$ python -q
>>> import numpy as np
>>> import numpy.linalg as la
>>> np.set_printoptions(suppress=True, linewidth=200)
>>> rd = lambda a: np.round(a, 3) + 0
>>> F = np.load("arr.npy")
>>> F
array([[0, 0, 1, 0, 0, 0, 0, 1, 0, 0],
       [0, 0, 0, 1, 1, 0, 1, 0, 1, 0],
       [1, 0, 0, 0, 0, 0, 0, 0, 0, 0],
       [0, 1, 0, 0, 0, 1, 0, 0, 1, 0],
       [0, 1, 0, 0, 0, 0, 1, 0, 1, 0],
       [0, 0, 0, 1, 0, 0, 0, 0, 1, 0],
       [0, 1, 0, 0, 1, 0, 0, 0, 1, 0],
       [1, 0, 0, 0, 0, 0, 0, 0, 0, 0],
       [0, 1, 0, 1, 1, 1, 1, 0, 0, 0],
       [0, 0, 0, 0, 0, 0, 0, 0, 0, 0]])
>>> # rows 2 and 7 are equal
>>> np.allclose(F, F.T)
True
>>> rd(np.abs(la.eigvals(F)).max())
np.float64(3.534)
>>> rd(la.det(F))
np.float64(0.0)
>>> F @ F
array([[2, 0, 0, 0, 0, 0, 0, 0, 0, 0],
       [0, 4, 0, 1, 2, 2, 2, 0, 3, 0],
       [0, 0, 1, 0, 0, 0, 0, 1, 0, 0],
       [0, 1, 0, 3, 2, 1, 2, 0, 2, 0],
       [0, 2, 0, 2, 3, 1, 2, 0, 2, 0],
       [0, 2, 0, 1, 1, 2, 1, 0, 1, 0],
       [0, 2, 0, 2, 2, 1, 3, 0, 2, 0],
       [0, 0, 1, 0, 0, 0, 0, 1, 0, 0],
       [0, 3, 0, 2, 2, 1, 2, 0, 5, 0],
       [0, 0, 0, 0, 0, 0, 0, 0, 0, 0]])
>>> la.matrix_power(F, 3)
array([[ 0,  0,  2,  0,  0,  0,  0,  2,  0,  0],
       [ 0,  8,  0,  9,  9,  4,  9,  0, 11,  0],
       [ 2,  0,  0,  0,  0,  0,  0,  0,  0,  0],
       [ 0,  9,  0,  4,  5,  5,  5,  0,  9,  0],
       [ 0,  9,  0,  5,  6,  4,  7,  0, 10,  0],
       [ 0,  4,  0,  5,  4,  2,  4,  0,  7,  0],
       [ 0,  9,  0,  5,  7,  4,  6,  0, 10,  0],
       [ 2,  0,  0,  0,  0,  0,  0,  0,  0,  0],
       [ 0, 11,  0,  9, 10,  7, 10,  0, 10,  0],
       [ 0,  0,  0,  0,  0,  0,  0,  0,  0,  0]])
>>> ev, evecs = la.eigh(F)
>>> np.unique(ev.round(6) + 0, return_counts=True)[1]
array([1, 1, 1, 1, 1, 2, 1, 1, 1])
>>> rd(la.eigvalsh(F @ F))
array([ 0.   ,  0.   ,  0.166,  1.   ,  1.172,  2.   ,  2.   ,  2.283,  2.886, 12.492])
>>> ev, evecs = la.eigh(F)
>>> x = np.array([-2, 1, 0, 2, 1, -2, -2, 0, 0, 0])
>>> np.abs(F).sum(axis=1).max(), rd(np.abs(ev).max())
(np.int64(5), np.float64(3.534))
>>> (np.sign(evecs[:, -1].round(6)) == np.sign(evecs[0, -1].round(6))).astype(int)
array([1, 0, 1, 0, 0, 0, 0, 1, 0, 1])
